$ python3 -q
>>> import numpy as np
>>> np.set_printoptions(suppress=True, linewidth=160)
>>> data = np.loadtxt("out4.csv", delimiter=",")
>>> print(data)
[[-1.01 -0.66  0.38 -1.    0.7   0.33  1.08 -0.39 -0.24 -0.58  0.24  0.7   1.03  0.55]
 [ 0.84  0.51  0.13  0.05 -0.41  0.58  0.   -0.17  0.01 -0.01  0.22 -0.55 -0.67 -0.33]
 [-0.31  1.34 -0.24  0.95  0.22 -0.13  0.36  0.   -0.37  1.18 -0.11  0.03 -0.14  0.48]
 [-0.57  1.08  0.    0.79 -0.77  0.17  1.06  0.36  0.78  0.29 -0.84 -0.03  0.6   0.97]
 [ 0.15  0.26 -0.22  0.56  0.33 -0.46 -0.76 -0.59  0.09  0.4   0.12 -0.21  0.05 -0.02]
 [-0.15  1.77 -0.94  1.64  0.31 -0.16  0.73 -0.64  0.71  1.26 -0.3   0.78  0.61  0.77]
 [-0.35  1.83 -0.39  0.47  0.24  0.98  2.41  0.55  0.06 -0.06 -0.18  0.46 -0.18 -0.04]
 [-0.08 -0.12 -0.42 -0.23  0.24  0.37  1.62 -0.07  0.16 -0.5  -0.04  0.1   0.05 -0.17]]
>>> rng = np.random.default_rng(75)
>>> A2 = data + rng.integers(-2, 3, (8, 5)) @ rng.integers(-2, 3, (5, 14))
>>> print(A2.round(2))
[[ -8.01   0.34   3.38   0.     1.7    1.33  -6.92  -1.39  -2.24   7.42  -2.76   6.7    1.03   3.55]
 [ -1.16   3.51   0.13   1.05   3.59   5.58   2.    -0.17   1.01   1.99  -1.78   1.45   6.33   5.67]
 [  3.69   3.34  -0.24  -3.05   2.22   1.87   5.36   4.     1.63  -3.82   5.89   0.03   2.86   3.48]
 [  0.43   7.08   1.     5.79   0.23  -1.83  -2.94   4.36   1.78   0.29  -8.84 -14.03   1.6   -0.03]
 [ -0.85   0.26  -2.22   2.56   4.33  -5.46  -2.76  -7.59   3.09  -3.6    2.12   1.79  -0.95   3.98]
 [ -1.15  -2.23   0.06  -4.36  -0.69  -0.16   0.73  -1.64  -0.29   1.26   8.7   12.78  -2.39   1.77]
 [  2.65   3.83  -2.39   2.47   4.24 -10.02  -1.59  -4.45   5.06 -10.06   3.82  -5.54  -5.18   1.96]
 [ -1.08   4.88  -1.42   2.77   7.24  -0.63   0.62  -3.07   4.16  -3.5   -1.04  -1.9    5.05   7.83]]
>>> print(np.round(np.linalg.svd(A2 - data, compute_uv=False), 2) + 0)
[27.36 23.39 18.95 17.11  7.38  0.    0.    0.  ]
>>> print(np.linalg.matrix_rank(A2 - data, tol=1e-8))
5
>>> print(np.abs(A2 - data).sum(axis=1))
[45. 37. 42. 49. 39. 40. 65. 45.]
>>> x0 = np.array([2, 2, 1, 0, 0, 1, 1, 1, 0, 2, 0, 1, 0, 2])
>>> print(A2 @ np.eye(14)[12])
[ 1.03  6.33  2.86  1.6  -0.95 -2.39 -5.18  5.05]
>>> print(np.round(A2 @ x0, 2))
[  9.7   29.01  24.4    2.1  -16.66  11.07 -27.23   9.86]
>>> print(np.linalg.norm(A2 @ x0) <= np.linalg.norm(A2, 2) * np.linalg.norm(x0) + 1e-9)
True
>>> print(np.round((A2 * x0).sum(axis=1), 2))
[  9.7   29.01  24.4    2.1  -16.66  11.07 -27.23   9.86]
>>> print(np.sign((A2 @ x0).round(6)))
[ 1.  1.  1.  1. -1.  1. -1.  1.]
>>> print(np.round(A2 @ (2 * x0), 2))
[ 19.4   58.02  48.8    4.2  -33.32  22.14 -54.46  19.72]
>>> print(np.round(np.einsum("ij,j->i", A2, x0), 2))
[  9.7   29.01  24.4    2.1  -16.66  11.07 -27.23   9.86]
>>> F = np.load("data.npy")
>>> print(F)
[[ 2  0  1  2  3  1  0  1  3  2 -3  2  3  2]
 [ 0  2  0  0  2  2  1  2  1  3 -6  1  3  2]
 [ 0  1  2  2  3  3  0  3  1  0 -9  1  3  3]
 [ 3  1  0  0  0  1  1  0  2  2  0  3  1  3]
 [ 2  0  0  3  3  2  2  1  2  0 -3  1  1  3]
 [ 3  2  1  2  1  2  1  0  0  0  0  1  2  2]
 [ 0  0  2  2  2  3  1  0  1  0  0  2  0  3]
 [ 1  3  1  0  0  1  1  0  0  1  0  0  0  0]
 [ 2  0  0  0  2  1  1  1  3  0 -3  3  3  0]
 [ 3  1  2  1  1  0  2  3  2  0 -9  1  1  3]]
>>> w1 = np.array([[2, 9, 6, 4, -5],
...     [-2, 2, 5, -9, 3],
...     [8, 0, -7, 1, 6],
...     [3, -8, -4, -1, -3],
...     [7, 5, -8, 8, 8],
...     [-8, 1, 0, 4, -3],
...     [-3, -3, 2, -1, 6],
...     [-7, -4, -1, 3, 8],
...     [7, -6, 0, -9, -8],
...     [-4, -8, -2, -5, 3],
...     [-9, 8, 0, -7, -3],
...     [8, 7, -9, -3, -8],
...     [-4, -7, -2, -2, 4],
...     [2, 6, -7, -5, -3]])
>>> coef = np.array([-2, 0, 1, -3, 0])
>>> act = np.maximum(F @ w1 + coef, 0)
>>> print(act)
[[ 70   0   0   0   0]
 [ 24   0   0   7  55]
 [ 84   0   0  63  62]
 [ 23  31   0   0   0]
 [ 54   0   0  18   0]
 [  6  24   0   0   0]
 [ 36  20   0   0   0]
 [  0   5  15   0  16]
 [ 58   0   0   6   0]
 [106   0   0  41  39]]
>>> cent = np.array([[2, 0, 1], [3, 1, 0], [3, 0, 0], [0, 0, 1], [0, 0, 2]])
>>> print(w1 @ cent)
[[ 49   9  -4]
 [ 17   2  -5]
 [ -5   0  21]
 [-30  -8  -4]
 [  5   5  31]
 [-13   1 -10]
 [ -9  -3   8]
 [-29  -4  12]
 [ -4  -6 -18]
 [-38  -8  -3]
 [  6   8 -22]
 [ 10   7 -11]
 [-35  -7   2]
 [  1   6  -9]]
>>> print((act @ cent).round(6).argmax(axis=1))
[0 2 2 0 0 0 0 0 0 2]
>>> Xc = (act - act.mean(axis=0)) / act.std(axis=0)
>>> print(np.round(Xc.std(axis=0), 2))
[1. 1. 1. 1. 1.]
>>> print(np.argwhere(np.abs(Xc) > 2))
[[2 3]
 [3 1]
 [7 2]]
>>> coef = np.linalg.lstsq(np.delete(Xc, 1, axis=1), Xc[:, 1])[0]
>>> print(np.round(1 - np.var(Xc[:, 1] - np.delete(Xc, 1, axis=1) @ coef), 2))
0.59
>>> A2 = np.array([[3, 2],
...     [3, 9],
...     [5, 8],
...     [0, 5],
...     [2, 5],
...     [9, 1],
...     [2, 1],
...     [0, 6],
...     [1, 4],
...     [9, 5],
...     [7, 0],
...     [5, 9],
...     [1, 2],
...     [1, 7]])
>>> print(np.einsum("ij,ij->i", F, F))
[ 59  77 137  39  55  33  36  14  47 125]
>>> print(A2.T @ F.T)
[[ 41  26  -5  62  24  51  57  37  21 -24]
 [104  91 111  85  84  77  83  44  67 101]]
>>> def softmax(z):
...     e = np.exp(z - z.max(axis=-1, keepdims=True))
...     return e / e.sum(axis=-1, keepdims=True)
... 
>>> print(np.round(softmax(F[6]), 2))
[0.01 0.01 0.09 0.09 0.09 0.25 0.03 0.01 0.03 0.01 0.01 0.09 0.01 0.25]
>>> print(np.round(softmax(10 * F[6]), 2) + 0)
[0.  0.  0.  0.  0.  0.5 0.  0.  0.  0.  0.  0.  0.  0.5]
>>> print(np.round(softmax(F[6] + -3), 2))
[0.01 0.01 0.09 0.09 0.09 0.25 0.03 0.01 0.03 0.01 0.01 0.09 0.01 0.25]
>>> att = F @ F.T / np.sqrt(14)
>>> print(np.round(softmax(att + np.triu(np.full(att.shape, -np.inf), 1)), 2) + 0)
[[1.   0.   0.   0.   0.   0.   0.   0.   0.   0.  ]
 [0.   1.   0.   0.   0.   0.   0.   0.   0.   0.  ]
 [0.   0.   1.   0.   0.   0.   0.   0.   0.   0.  ]
 [0.13 0.02 0.01 0.84 0.   0.   0.   0.   0.   0.  ]
 [0.01 0.   0.94 0.   0.05 0.   0.   0.   0.   0.  ]
 [0.11 0.02 0.19 0.05 0.19 0.43 0.   0.   0.   0.  ]
 [0.05 0.01 0.32 0.01 0.19 0.01 0.42 0.   0.   0.  ]
 [0.04 0.18 0.06 0.11 0.04 0.24 0.04 0.31 0.   0.  ]
 [0.07 0.03 0.77 0.   0.01 0.   0.   0.   0.12 0.  ]
 [0.   0.   0.06 0.   0.   0.   0.   0.   0.   0.94]]
>>> print(np.round(softmax(att)[6] @ F, 2))
[ 0.57  0.37  1.54  2.14  2.51  2.64  0.83  1.23  1.29  0.13 -3.69  1.48  1.34  2.92]
